$ python3 -q
>>> import numpy as np
>>> np.set_printoptions(precision=1, suppress=True, linewidth=120, sign=" ")
>>> m1 = np.loadtxt("layer4.csv", delimiter=",")
>>> m1
array([[ 2.,  3., -2.,  2., -1., -1., -3., -2., -3.,  2., -1.,  3., -2.],
       [ 3.,  2.,  3., -2.,  2., -1., -1., -3., -2., -3.,  2., -1.,  3.],
       [-2.,  3.,  2.,  3., -2.,  2., -1., -1., -3., -2., -3.,  2., -1.],
       [ 2., -2.,  3.,  2.,  3., -2.,  2., -1., -1., -3., -2., -3.,  2.],
       [-1.,  2., -2.,  3.,  2.,  3., -2.,  2., -1., -1., -3., -2., -3.],
       [-1., -1.,  2., -2.,  3.,  2.,  3., -2.,  2., -1., -1., -3., -2.],
       [-3., -1., -1.,  2., -2.,  3.,  2.,  3., -2.,  2., -1., -1., -3.],
       [-2., -3., -1., -1.,  2., -2.,  3.,  2.,  3., -2.,  2., -1., -1.],
       [-3., -2., -3., -1., -1.,  2., -2.,  3.,  2.,  3., -2.,  2., -1.],
       [ 2., -3., -2., -3., -1., -1.,  2., -2.,  3.,  2.,  3., -2.,  2.],
       [-1.,  2., -3., -2., -3., -1., -1.,  2., -2.,  3.,  2.,  3., -2.],
       [ 3., -1.,  2., -3., -2., -3., -1., -1.,  2., -2.,  3.,  2.,  3.],
       [-2.,  3., -1.,  2., -3., -2., -3., -1., -1.,  2., -2.,  3.,  2.]])
>>> cov = m1.T @ m1
>>> np.linalg.svd(m1, compute_uv=False) ** 2
array([ 286.5,  186.6,  170.3,   42.2,   34.1,   29.1,   28.5,   16.3,   10.6,    7.8,    2. ,    1.8,    0.3])
>>> round(float(np.linalg.eigvalsh(m1).min()), 1)
-16.9
>>> feats = np.loadtxt("case19.csv", delimiter=",")
>>> feats
array([[ 1. ,  0. ,  0. ,  0. ,  0. ,  0. ,  0. ,  0. ,  0. ,  0. ,  0. ,  0. ,  0. ],
       [ 0. ,  0.3,  0. , -1. ,  0. ,  0. ,  0. ,  0. ,  0. ,  0. ,  0. ,  0. ,  0. ],
       [ 0. ,  0. ,  1. ,  0. ,  0. ,  0. ,  0. ,  0. ,  0. ,  0. ,  0. ,  0. ,  0. ],
       [ 0. ,  1. ,  0. ,  0.3,  0. ,  0. ,  0. ,  0. ,  0. ,  0. ,  0. ,  0. ,  0. ],
       [ 0. ,  0. ,  0. ,  0. ,  1. ,  0. ,  0. ,  0. ,  0. ,  0. ,  0. ,  0. ,  0. ],
       [ 0. ,  0. ,  0. ,  0. ,  0. ,  1. ,  0. ,  0. ,  0. ,  0. ,  0. ,  0. ,  0. ],
       [ 0. ,  0. ,  0. ,  0. ,  0. ,  0. ,  1. ,  0. ,  0. ,  0. ,  0. ,  0. ,  0. ],
       [ 0. ,  0. ,  0. ,  0. ,  0. ,  0. ,  0. ,  1. ,  0. ,  0. ,  0. ,  0. ,  0. ],
       [ 0. ,  0. ,  0. ,  0. ,  0. ,  0. ,  0. ,  0. ,  1. ,  0. ,  0. ,  0. ,  0. ],
       [ 0. ,  0. ,  0. ,  0. ,  0. ,  0. ,  0. ,  0. ,  0. ,  1. ,  0. ,  0. ,  0. ],
       [ 0. ,  0. ,  0. ,  0. ,  0. ,  0. ,  0. ,  0. ,  0. ,  0. ,  1. ,  0. ,  0. ],
       [ 0. ,  0. ,  0. ,  0. ,  0. ,  0. ,  0. ,  0. ,  0. ,  0. ,  0. ,  1. ,  0. ],
       [ 0. ,  0. ,  0. ,  0. ,  0. ,  0. ,  0. ,  0. ,  0. ,  0. ,  0. ,  0. ,  1. ]])
>>> np.flatnonzero(np.linalg.matrix_power((feats != 0) + (feats.T != 0) + np.eye(13), 13)[7])
array([ 7])
>>> np.sort(np.linalg.eigvals(feats).real)
array([ 0.3,  0.3,  1. ,  1. ,  1. ,  1. ,  1. ,  1. ,  1. ,  1. ,  1. ,  1. ,  1. ])
>>> round(np.linalg.det(feats), 1)
np.float64(1.0)
>>> np.linalg.svd(feats, compute_uv=False)
array([ 1.,  1.,  1.,  1.,  1.,  1.,  1.,  1.,  1.,  1.,  1.,  1.,  1.])
>>> np.linalg.norm(feats, axis=0)
array([ 1.,  1.,  1.,  1.,  1.,  1.,  1.,  1.,  1.,  1.,  1.,  1.,  1.])
>>> feats[:, 5] @ feats[:, 8]
np.float64(0.0)
>>> T = np.stack([feats, 5 * feats, feats[::-1]])
>>> (T @ feats.T).shape
(3, 13, 13)
>>> T.shape
(3, 13, 13)
>>> np.einsum("bij,cij->bc", T, T)
array([[  13.,   65.,    1.],
       [  65.,  325.,    5.],
       [   1.,    5.,   13.]])
>>> def softmax(z):
...     e = np.exp(z - z.max(axis=-1, keepdims=True))
...     return e / e.sum(axis=-1, keepdims=True)
... 
>>> softmax(feats[6] + 3)
array([ 0.1,  0.1,  0.1,  0.1,  0.1,  0.1,  0.2,  0.1,  0.1,  0.1,  0.1,  0.1,  0.1])
>>> att = feats @ feats.T / np.sqrt(13)
>>> np.round(softmax(att)[6] @ feats, 1) + 0
array([ 0.1,  0.1,  0.1,  0. ,  0.1,  0.1,  0.1,  0.1,  0.1,  0.1,  0.1,  0.1,  0.1])
>>> mat = np.loadtxt("data.csv", delimiter=",")
>>> mat
array([[ 3.,  0.,  3.,  3.,  0.,  3.,  0.,  0.,  3.],
       [ 3.,  3.,  0.,  3.,  3.,  0.,  3.,  0.,  0.],
       [ 0.,  3.,  3.,  0.,  3.,  3.,  0.,  3.,  0.],
       [ 0.,  0.,  3.,  3.,  0.,  3.,  3.,  0.,  3.],
       [ 3.,  0.,  0.,  3.,  3.,  0.,  3.,  3.,  0.],
       [ 0.,  3.,  0.,  0.,  3.,  3.,  0.,  3.,  3.],
       [ 3.,  0.,  3.,  0.,  0.,  3.,  3.,  0.,  3.],
       [ 3.,  3.,  0.,  3.,  0.,  0.,  3.,  3.,  0.],
       [ 0.,  3.,  3.,  0.,  3.,  0.,  0.,  3.,  3.]])
>>> w, V = np.linalg.eigh(m1)
>>> np.linalg.eigvalsh(m1 + 5 * np.eye(13))
array([-11.9,   1. ,   2.2,   3.6,   3.7,   4.5,   8.3,  10.3,  10.4,  10.8,  11.5,  18.1,  18.7])
>>> np.unique(w.round(6) + 0, return_counts=True)[1]
array([ 1,  1,  1,  1,  1,  1,  1,  1,  1,  1,  1,  1,  1])
>>> np.linalg.svd(m1, compute_uv=False)
array([ 16.9,  13.7,  13.1,   6.5,   5.8,   5.4,   5.3,   4. ,   3.3,   2.8,   1.4,   1.3,   0.5])
>>> w
array([-16.9,  -4. ,  -2.8,  -1.4,  -1.3,  -0.5,   3.3,   5.3,   5.4,   5.8,   6.5,  13.1,  13.7])
>>> (w > 1e-8).sum(), (w < -1e-8).sum()
(np.int64(7), np.int64(6))
>>> np.linalg.eigvalsh(m1 @ m1)
array([   0.3,    1.8,    2. ,    7.8,   10.6,   16.3,   28.5,   29.1,   34.1,   42.2,  170.3,  186.6,  286.5])
